% ipython --no-banner

In [1]: import numpy as np

In [2]: np.set_printoptions(precision=2, suppress=True, linewidth=160)

In [3]: K = np.load("dump.npy")

In [4]: K
Out[4]: 
array([[-1,  1,  1],
       [ 1, -1,  1],
       [ 1,  1, -1]])

In [5]: Q, vecs = np.linalg.qr(K[:, :1])[0], np.linalg.qr(K[:, 1:])[0]

In [6]: s = np.linalg.svd(Q.T @ vecs, compute_uv=False)

In [7]: np.degrees(np.arccos(s.clip(0, 1)))
Out[7]: array([54.74])

In [8]: s
Out[8]: array([0.58])

In [9]: (s > 0.9).sum()
Out[9]: np.int64(0)

In [10]: round(np.linalg.norm(Q @ Q.T - vecs @ vecs.T, 2), 2)
Out[10]: np.float64(1.0)

In [11]: E = np.array([[-2, 0, 0], [0, 2, 0], [0, 0, 0]])

In [12]: E
Out[12]: 
array([[-2,  0,  0],
       [ 0,  2,  0],
       [ 0,  0,  0]])

In [13]: # equal to its transpose

In [14]: vals, vecs = np.linalg.eigh(E)

In [15]: vec = np.array([-1, 2, 3])

In [16]: np.linalg.eigvalsh(E[1:, 1:])
Out[16]: array([0., 2.])

In [17]: np.abs(E).sum(axis=1).max(), np.abs(vals).max()
Out[17]: (np.int64(2), np.float64(2.0))

In [18]: round(float(vec @ E @ vec / (vec @ vec)), 2), vals[0], vals[-1]
Out[18]: (0.43, np.float64(-2.0), np.float64(2.0))

In [19]: vec @ E @ vec
Out[19]: np.int64(6)

In [20]: (np.sign(vecs[:, -1].round(6)) == np.sign(vecs[0, -1].round(6))).astype(int)
Out[20]: array([1, 0, 1])

In [21]: vals, vecs = np.linalg.eigh(E)

In [22]: np.abs(vecs[:, -1]).round(6).argmax()
Out[22]: np.int64(1)

In [23]: np.abs(vecs[:, -1])
Out[23]: array([0., 1., 0.])

In [24]: vals
Out[24]: array([-2.,  0.,  2.])

In [25]: np.unique(vals.round(6) + 0, return_counts=True)[1]
Out[25]: array([1, 1, 1])

In [26]: vecs @ np.diag(vals) @ vecs.T
Out[26]: 
array([[-2.,  0.,  0.],
       [ 0.,  2.,  0.],
       [ 0.,  0.,  0.]])

In [27]: (vals > 1e-8).sum(), (vals < -1e-8).sum()
Out[27]: (np.int64(1), np.int64(1))

In [28]: np.linalg.svd(E, compute_uv=False)
Out[28]: array([2., 2., 0.])

In [29]: w1 = np.array([[1, 0, -3, -3, 2], [-1, 1, 0, -2, -3], [-2, 0, 3, 3, 2]])

In [30]: c = np.array([2, 0, 2, 1, 2])

In [31]: hid = np.maximum(E @ w1 + c, 0)

In [32]: np.linalg.matrix_rank(hid)
Out[32]: np.int64(3)

In [33]: hid
Out[33]: 
array([[0, 0, 8, 7, 0],
       [0, 2, 2, 0, 0],
       [2, 0, 2, 1, 2]])

In [34]: W2 = np.array([[8, -2], [-4, 6], [-2, 5], [7, 7], [-6, -9]])

In [35]: w1 @ W2
Out[35]: 
array([[-19, -56],
       [ -8,  21],
       [-13,  22]])

In [36]: (hid @ W2).round(6).argmax(axis=1)
Out[36]: array([1, 1, 0])

In [37]: np.sort(np.linalg.eigvals(E).real)
Out[37]: array([-2.,  0.,  2.])

In [38]: np.flatnonzero(np.linalg.matrix_power((E != 0) + (E.T != 0) + np.eye(3), 3)[2])
Out[38]: array([2])

In [39]: np.linalg.matrix_power(E - np.diag(np.diag(E)), 3)
Out[39]: 
array([[0, 0, 0],
       [0, 0, 0],
       [0, 0, 0]])

In [40]: E @ E
Out[40]: 
array([[4, 0, 0],
       [0, 4, 0],
       [0, 0, 0]])

In [41]: np.sort(np.linalg.eigvals(E))
Out[41]: array([-2.,  0.,  2.])

In [42]: [int(np.linalg.matrix_rank(np.linalg.matrix_power(E, p))) for p in range(1, 4)]
Out[42]: [2, 2, 2]

In [43]: F = np.load("data.npy")

In [44]: F
Out[44]: 
array([[4., 3., 3., 0.],
       [3., 4., 3., 0.],
       [3., 3., 4., 0.],
       [0., 0., 0., 4.]])

In [45]: vec = np.array([3, -3, -8, -2])

In [46]: h1 = np.maximum(F @ vec, 0)

In [47]: F.T @ h1
Out[47]: array([0., 0., 0., 0.])

In [48]: np.maximum(F @ (3 * vec), 0)
Out[48]: array([0., 0., 0., 0.])

In [49]: F * (h1 > 1e-9)[:, None]
Out[49]: 
array([[0., 0., 0., 0.],
       [0., 0., 0., 0.],
       [0., 0., 0., 0.],
       [0., 0., 0., 0.]])

In [50]: h1
Out[50]: array([0., 0., 0., 0.])

In [51]: Q, R = np.linalg.qr(F)

In [52]: Q @ R
Out[52]: 
array([[4., 3., 3., 0.],
       [3., 4., 3., 0.],
       [3., 3., 4., 0.],
       [0., 0., 0., 4.]])

In [53]: Q
Out[53]: 
array([[-0.69,  0.63, -0.37,  0.  ],
       [-0.51, -0.78, -0.37,  0.  ],
       [-0.51, -0.06,  0.86,  0.  ],
       [-0.  , -0.  , -0.  ,  1.  ]])

In [54]: round(np.trace(Q @ Q.T), 2)
Out[54]: np.float64(4.0)

In [55]: mat = np.load("m.npy")

In [56]: mat
Out[56]: 
array([[-2,  0,  0,  1],
       [ 0,  0,  0,  0],
       [ 0,  0,  0,  0],
       [ 0,  0,  0,  0]])

In [57]: # rank 1

In [58]: rng = np.random.default_rng(66846)

In [59]: labels = rng.permutation(4)

In [60]: labels
Out[60]: array([3, 0, 2, 1])

In [61]: other = mat[labels][:, labels]

In [62]: np.sort(np.abs(np.linalg.eigvals(other)))
Out[62]: array([0., 0., 0., 2.])

In [63]: other
Out[63]: 
array([[ 0,  0,  0,  0],
       [ 1, -2,  0,  0],
       [ 0,  0,  0,  0],
       [ 0,  0,  0,  0]])

In [64]: round(float(np.linalg.det(other)), 2), round(float(np.linalg.det(mat[labels])), 2)
Out[64]: (0.0, 0.0)

In [65]: np.trace(other)
Out[65]: np.int64(-2)

In [66]: np.diag(other)
Out[66]: array([ 0, -2,  0,  0])

In [67]: other = np.array([[2, 0], [2, 0]])

In [68]: W2 = np.kron(other, mat)

In [69]: np.linalg.matrix_rank(W2)
Out[69]: np.int64(1)

In [70]: round(np.linalg.norm(W2, 2), 2), np.round(np.linalg.norm(other, 2) * np.linalg.norm(mat, 2), 2)
Out[70]: (np.float64(6.32), np.float64(6.32))

In [71]: W2
Out[71]: 
array([[-4,  0,  0,  2,  0,  0,  0,  0],
       [ 0,  0,  0,  0,  0,  0,  0,  0],
       [ 0,  0,  0,  0,  0,  0,  0,  0],
       [ 0,  0,  0,  0,  0,  0,  0,  0],
       [-4,  0,  0,  2,  0,  0,  0,  0],
       [ 0,  0,  0,  0,  0,  0,  0,  0],
       [ 0,  0,  0,  0,  0,  0,  0,  0],
       [ 0,  0,  0,  0,  0,  0,  0,  0]])

In [72]: left, s, Vh = np.linalg.svd(mat)

In [73]: np.argmax(s[:-1] / (s[1:] + 1e-6)) + 1
Out[73]: np.int64(1)

In [74]: s
Out[74]: array([2.24, 0.  , 0.  , 0.  ])

In [75]: other = left[:, :1] @ np.diag(s[:1]) @ Vh[:1]

In [76]: np.abs(mat - other).max()
Out[76]: np.float64(0.0)

In [77]: np.linalg.matrix_rank(other)
Out[77]: np.int64(1)

In [78]: np.round(np.linalg.norm(mat - other, 2), 2), s[1]
Out[78]: (np.float64(0.0), np.float64(0.0))

In [79]: round(float(np.linalg.norm(mat - other) / np.linalg.norm(mat)), 2)
Out[79]: 0.0

In [80]: other
Out[80]: 
array([[-2.,  0.,  0.,  1.],
       [ 0.,  0.,  0.,  0.],
       [ 0.,  0.,  0.,  0.],
       [ 0.,  0.,  0.,  0.]])

In [81]: np.linalg.matrix_rank(mat, rtol=0.05)
Out[81]: np.int64(1)

In [82]: A = np.load("sample3.npy")

In [83]: A
Out[83]: 
array([[-2, -6,  2],
       [-3, -6,  2],
       [ 4, -6,  2],
       [-5, 12, -4]])

In [84]: # null space of dimension 1

In [85]: rk = np.linalg.matrix_rank(A)

In [86]: rk
Out[86]: np.int64(2)

In [87]: null = np.linalg.svd(A)[2][rk:].T

In [88]: [int(np.linalg.matrix_rank(A[:i])) for i in range(1, len(A) + 1)]
Out[88]: [1, 2, 2, 2]

In [89]: null[:, 0] / null[np.abs(null[:, 0]).round(6).argmax(), 0]
Out[89]: array([0.  , 0.33, 1.  ])

In [90]: null @ null.T
Out[90]: 
array([[0. , 0. , 0. ],
       [0. , 0.1, 0.3],
       [0. , 0.3, 0.9]])

In [91]: null.shape
Out[91]: (3, 1)

In [92]: left, s, Vh = np.linalg.svd(A)

In [93]: vecs = Vh[:(s > 1e-8).sum()]

In [94]: vec = A[3] + 5 * A[1] + rng.integers(2) * np.eye(3)[0]

In [95]: vec
Out[95]: array([-19., -18.,   6.])

In [96]: np.linalg.matrix_rank(np.vstack([A, vec]))
Out[96]: np.int64(2)

In [97]: round(float(np.linalg.norm(vec - vecs.T @ vecs @ vec)), 2)
Out[97]: 0.0

In [98]: round(np.trace(np.linalg.pinv(A) @ A), 2)
Out[98]: np.float64(2.0)

In [99]: np.linalg.lstsq(A[:-1].T, A[-1])[2]
Out[99]: np.int32(2)

In [100]: A @ np.linalg.pinv(A) @ A
Out[100]: 
array([[-2., -6.,  2.],
       [-3., -6.,  2.],
       [ 4., -6.,  2.],
       [-5., 12., -4.]])

In [101]: np.allclose(A[:-1].T @ np.linalg.lstsq(A[:-1].T, A[-1])[0], A[-1])
Out[101]: True

In [102]: np.unique(A.round(6), axis=0).shape
Out[102]: (4, 3)

In [103]: np.abs(np.diag(np.linalg.qr(A)[1])) > 1e-9
Out[103]: array([ True,  True, False])

In [104]: try:
     ...:     np.linalg.inv(A)
     ...: except np.linalg.LinAlgError as e:
     ...:     print(repr(e))
     ...: 
LinAlgError('Last 2 dimensions of the array must be square')

In [105]: np.linalg.cond(A) > 100
Out[105]: np.True_

In [106]: np.linalg.matrix_rank(A, rtol=0.1)
Out[106]: np.int64(2)

In [107]: np.argsort(-np.linalg.norm(A, axis=0).round(6), kind="stable")[:3]
Out[107]: array([1, 0, 2])
